In [1]: import numpy as np

In [2]: from numpy import linalg as LA

In [3]: np.set_printoptions(precision=2, suppress=True, linewidth=140)

In [4]: def rd(a):
   ...:     return np.round(a, 2) + 0
   ...: 

In [5]: arr, _ = LA.qr(np.array([[0.0, 0.5, -1.2, 1.8, 1.4, 2.3],
   ...:     [1.3, -0.7, 0.8, -1.4, -1.5, 1.1],
   ...:     [0.5, -1.0, -0.9, 2.4, 0.1, 1.4],
   ...:     [0.1, 1.2, 0.8, -1.2, -0.5, 0.3],
   ...:     [-0.3, 1.4, 0.7, 1.9, 0.7, 1.6],
   ...:     [-0.3, -0.5, 0.4, 0.9, -0.3, 0.9]]))

In [6]: rd(arr)
Out[6]: 
array([[ 0.  ,  0.24, -0.76, -0.07, -0.2 ,  0.57],
       [-0.89,  0.12,  0.26, -0.06, -0.28,  0.19],
       [-0.34, -0.31, -0.39, -0.55,  0.51, -0.28],
       [-0.07,  0.62,  0.14,  0.16,  0.72,  0.21],
       [ 0.21,  0.57,  0.14, -0.69, -0.27, -0.24],
       [ 0.21, -0.35,  0.4 , -0.43,  0.14,  0.68]])

In [7]: C2 = arr.T @ arr

In [8]: rd(LA.eigvalsh(C2)[::-1])
Out[8]: array([1., 1., 1., 1., 1., 1.])

In [9]: rd(np.trace(C2)), rd((arr ** 2).sum())
Out[9]: (np.float64(6.0), np.float64(6.0))

In [10]: np.allclose(C2, C2.T)
Out[10]: True

In [11]: rd(LA.svd(arr, compute_uv=False) ** 2)
Out[11]: array([1., 1., 1., 1., 1., 1.])

In [12]: (arr @ arr.T).shape
Out[12]: (6, 6)

In [13]: LA.matrix_rank(C2)
Out[13]: np.int64(6)

In [14]: rng = np.random.default_rng(6)

In [15]: lab = rng.permutation(6)

In [16]: lab
Out[16]: array([2, 3, 0, 5, 4, 1])

In [17]: Y = arr[lab][:, lab]

In [18]: rd(np.diag(Y))
Out[18]: array([-0.39,  0.16,  0.  ,  0.68, -0.27,  0.12])

In [19]: np.allclose(Y, arr)
Out[19]: False

In [20]: rd(np.sort(np.abs(LA.eigvals(Y))))
Out[20]: array([1., 1., 1., 1., 1., 1.])

In [21]: rd(LA.det(Y)), rd(LA.det(arr[lab]))
Out[21]: (np.float64(-1.0), np.float64(1.0))

In [22]: vec = np.array([1, 0, 1, 1, 3, 1])

In [23]: np.sign((arr @ vec).round(6))
Out[23]: array([-1., -1., -1.,  1., -1.,  1.])

In [24]: (arr @ vec).argmax()
Out[24]: np.int64(3)

In [25]: rd(arr * vec)
Out[25]: 
array([[ 0.  ,  0.  , -0.76, -0.07, -0.6 ,  0.57],
       [-0.89,  0.  ,  0.26, -0.06, -0.85,  0.19],
       [-0.34,  0.  , -0.39, -0.55,  1.53, -0.28],
       [-0.07,  0.  ,  0.14,  0.16,  2.17,  0.21],
       [ 0.21,  0.  ,  0.14, -0.69, -0.82, -0.24],
       [ 0.21,  0.  ,  0.4 , -0.43,  0.43,  0.68]])

In [26]: LA.norm(arr @ vec) <= LA.norm(arr, 2) * LA.norm(vec) + 1e-9
Out[26]: np.True_

In [27]: rd((arr * vec).sum(axis=1))
Out[27]: array([-0.87, -1.34, -0.02,  2.62, -1.4 ,  1.29])

In [28]: vec = np.array([-2, -1, 1, 0, -2, 2])

In [29]: rd(LA.norm(vec)), rd(LA.norm(arr @ vec))
Out[29]: (np.float64(3.74), np.float64(3.74))

In [30]: rd(np.abs(LA.eigvals(arr)))
Out[30]: array([1., 1., 1., 1., 1., 1.])

In [31]: rd(LA.inv(arr))
Out[31]: 
array([[ 0.  , -0.89, -0.34, -0.07,  0.21,  0.21],
       [ 0.24,  0.12, -0.31,  0.62,  0.57, -0.35],
       [-0.76,  0.26, -0.39,  0.14,  0.14,  0.4 ],
       [-0.07, -0.06, -0.55,  0.16, -0.69, -0.43],
       [-0.2 , -0.28,  0.51,  0.72, -0.27,  0.14],
       [ 0.57,  0.19, -0.28,  0.21, -0.24,  0.68]])

In [32]: [p for p in range(1, 25) if np.allclose(LA.matrix_power(arr, p), np.eye(6))]
Out[32]: []
